In [1]: import numpy as np

In [2]: np.set_printoptions(suppress=True, linewidth=140)

In [3]: data = np.loadtxt("block1.csv", delimiter=",")

In [4]: data
Out[4]: 
array([[ 1.   ,  1.   , -0.766, -0.981,  0.31 ],
       [ 0.446, -1.   , -0.949, -0.762, -0.862],
       [-0.254, -0.997, -0.696,  0.696,  0.119],
       [-0.438, -0.993, -0.454, -0.08 , -0.462],
       [ 0.38 ,  0.922,  0.217, -0.04 ,  0.254],
       [-0.948,  0.629,  0.811,  0.04 , -0.327],
       [ 0.701,  1.   ,  0.864, -0.363,  0.617],
       [ 0.937,  0.851, -0.388, -0.706,  0.   ],
       [-0.975, -1.   ,  0.168, -0.696, -0.922],
       [ 0.955, -1.   , -0.969, -0.493, -0.38 ],
       [ 0.983,  1.   , -0.01 , -0.31 ,  0.716],
       [-0.845, -0.993, -0.217,  0.641, -0.139],
       [ 0.9  , -0.598, -0.74 ,  0.02 ,  0.291],
       [ 0.903, -0.991, -0.963,  0.995,  0.964],
       [-0.982, -0.859,  0.629,  0.675, -0.197],
       [-0.617,  0.915,  0.726, -0.664, -0.478],
       [ 0.941, -0.438, -0.721, -0.629, -0.1  ],
       [-0.894, -0.975, -0.119,  0.94 ,  0.478],
       [-0.978,  0.965,  0.963, -0.933, -0.89 ],
       [ 0.67 ,  0.701, -0.3  ,  0.604,  0.641],
       [-0.515, -0.731,  0.245, -0.827, -0.77 ],
       [-0.793,  0.744,  0.565,  0.778,  0.478],
       [ 0.706, -0.08 , -0.537,  0.617,  0.592],
       [ 0.905, -0.965, -0.867,  0.06 ,  0.178],
       [ 0.623, -0.978, -0.757,  0.119,  0.   ],
       [-1.   , -0.04 ,  0.996, -0.821, -0.975],
       [-0.585,  0.999,  0.887, -0.345,  0.04 ]])

In [5]: r0, v = data[9], data[0]

In [6]: round(r0 @ r0, 3)
Out[6]: np.float64(3.238)

In [7]: pr = (r0 @ v) / (r0 @ r0) * r0

In [8]: round(float((v - pr) @ r0), 3)
Out[8]: -0.0

In [9]: np.round(v - pr, 3)
Out[9]: array([ 0.687,  1.328, -0.448, -0.819,  0.435])

In [10]: m1 = np.load("w.npy")

In [11]: m1
Out[11]: 
array([[ 0,  0, -6, -6],
       [ 0,  0, -2, -4],
       [ 3,  3, -6, -6],
       [ 1,  2, -2, -4]])

In [12]: r0, v = m1[3], m1[1]

In [13]: r0 @ r0
Out[13]: np.int64(25)

In [14]: pr = (r0 @ v) / (r0 @ r0) * r0

In [15]: np.linalg.matrix_rank(np.outer(r0, v))
Out[15]: np.int64(1)

In [16]: cen = (data - data.mean(axis=0)) / data.std(axis=0)

In [17]: np.round(cen.std(axis=0), 3)
Out[17]: array([1., 1., 1., 1., 1.])

In [18]: np.argwhere(np.abs(cen) > 2)
Out[18]: array([], shape=(0, 2), dtype=int64)

In [19]: b = np.linalg.lstsq(np.delete(cen, 3, axis=1), cen[:, 3])[0]

In [20]: round(float(1 - np.var(cen[:, 3] - np.delete(cen, 3, axis=1) @ b)), 3)
Out[20]: 0.867

In [21]: np.abs(b).argmax()
Out[21]: np.int64(3)

In [22]: b.round(3)
Out[22]: array([-0.739, -0.399, -0.18 ,  1.053])

In [23]: Q, V = np.linalg.qr(m1[:, :3])[0], np.linalg.qr(m1[:, 3:])[0]

In [24]: sig = np.linalg.svd(Q.T @ V, compute_uv=False)

In [25]: sig.round(3)
Out[25]: array([0.983])

In [26]: m1.reshape(2, -1)
Out[26]: 
array([[ 0,  0, -6, -6,  0,  0, -2, -4],
       [ 3,  3, -6, -6,  1,  2, -2, -4]])

In [27]: m1.ravel(order="F")
Out[27]: array([ 0,  0,  3,  1,  0,  0,  3,  2, -6, -2, -6, -2, -6, -4, -6, -4])

In [28]: m1.reshape(-1, 2)
Out[28]: 
array([[ 0,  0],
       [-6, -6],
       [ 0,  0],
       [-2, -4],
       [ 3,  3],
       [-6, -6],
       [ 1,  2],
       [-2, -4]])

In [29]: t3 = m1.reshape(4, 2, -1)

In [30]: t3.sum(axis=1)
Out[30]: 
array([[-6, -6],
       [-2, -4],
       [-3, -3],
       [-1, -2]])

In [31]: t3[:, 0]
Out[31]: 
array([[0, 0],
       [0, 0],
       [3, 3],
       [1, 2]])

In [32]: np.einsum("ihd,ihd->ih", t3, t3)
Out[32]: 
array([[ 0, 72],
       [ 0, 20],
       [18, 72],
       [ 5, 20]])

In [33]: t3.transpose(1, 0, 2)
Out[33]: 
array([[[ 0,  0],
        [ 0,  0],
        [ 3,  3],
        [ 1,  2]],

       [[-6, -6],
        [-2, -4],
        [-6, -6],
        [-2, -4]]])

In [34]: t3.shape
Out[34]: (4, 2, 2)

In [35]: np.swapaxes(t3, 1, 2)[0]
Out[35]: 
array([[ 0, -6],
       [ 0, -6]])

In [36]: np.kron(np.eye(2, dtype=int), m1)
Out[36]: 
array([[ 0,  0, -6, -6,  0,  0,  0,  0],
       [ 0,  0, -2, -4,  0,  0,  0,  0],
       [ 3,  3, -6, -6,  0,  0,  0,  0],
       [ 1,  2, -2, -4,  0,  0,  0,  0],
       [ 0,  0,  0,  0,  0,  0, -6, -6],
       [ 0,  0,  0,  0,  0,  0, -2, -4],
       [ 0,  0,  0,  0,  3,  3, -6, -6],
       [ 0,  0,  0,  0,  1,  2, -2, -4]])

In [37]: round(np.linalg.det(m1.T), 3)
Out[37]: np.float64(36.0)

In [38]: np.einsum("ii->", m1)
Out[38]: np.int64(-10)

In [39]: round(np.linalg.det(m1[::-1]), 3)
Out[39]: np.float64(36.0)

In [40]: mat = np.load("a.npy")

In [41]: mat
Out[41]: 
array([[-2.,  1.,  1.,  1.,  1.,  1.,  1.],
       [ 1., -2.,  1.,  1.,  1.,  1.,  1.],
       [ 1.,  1., -2.,  1.,  1.,  1.,  1.],
       [ 1.,  1.,  1., -2.,  1.,  1.,  1.],
       [ 1.,  1.,  1.,  1., -2.,  1.,  1.],
       [ 1.,  1.,  1.,  1.,  1., -2.,  1.],
       [ 1.,  1.,  1.,  1.,  1.,  1., -2.]])

In [42]: round(np.linalg.eigvalsh(mat).min(), 3)
Out[42]: np.float64(-3.0)

In [43]: (mat + mat.T) / 2
Out[43]: 
array([[-2.,  1.,  1.,  1.,  1.,  1.,  1.],
       [ 1., -2.,  1.,  1.,  1.,  1.,  1.],
       [ 1.,  1., -2.,  1.,  1.,  1.,  1.],
       [ 1.,  1.,  1., -2.,  1.,  1.,  1.],
       [ 1.,  1.,  1.,  1., -2.,  1.,  1.],
       [ 1.,  1.,  1.,  1.,  1., -2.,  1.],
       [ 1.,  1.,  1.,  1.,  1.,  1., -2.]])

In [44]: np.allclose(mat @ mat.T, mat.T @ mat)
Out[44]: True

In [45]: round(float(np.linalg.det(mat)), 3)
Out[45]: 2916.0

In [46]: np.trace(mat)
Out[46]: np.float64(-14.0)

In [47]: mat @ mat
Out[47]: 
array([[10.,  1.,  1.,  1.,  1.,  1.,  1.],
       [ 1., 10.,  1.,  1.,  1.,  1.,  1.],
       [ 1.,  1., 10.,  1.,  1.,  1.,  1.],
       [ 1.,  1.,  1., 10.,  1.,  1.,  1.],
       [ 1.,  1.,  1.,  1., 10.,  1.,  1.],
       [ 1.,  1.,  1.,  1.,  1., 10.,  1.],
       [ 1.,  1.,  1.,  1.,  1.,  1., 10.]])

In [48]: M2 = mat / np.sqrt((mat ** 2).mean(axis=1, keepdims=True))

In [49]: M2[4].round(3)
Out[49]: array([ 0.837,  0.837,  0.837,  0.837, -1.673,  0.837,  0.837])

In [50]: vec = np.array([0, 0, -2, 3, -1, 1, 3])

In [51]: target = mat @ vec

In [52]: target
Out[52]: array([ 4.,  4., 10., -5.,  7.,  1., -5.])

In [53]: np.round(np.linalg.solve(mat, target), 3)
Out[53]: array([-0., -0., -2.,  3., -1.,  1.,  3.])

In [54]: np.round(np.linalg.solve(mat.T, mat[0]), 3)
Out[54]: array([ 1., -0.,  0.,  0., -0., -0., -0.])

In [55]: np.round(np.linalg.solve(mat, -2 * target), 3)
Out[55]: array([-0., -0.,  4., -6.,  2., -2., -6.])
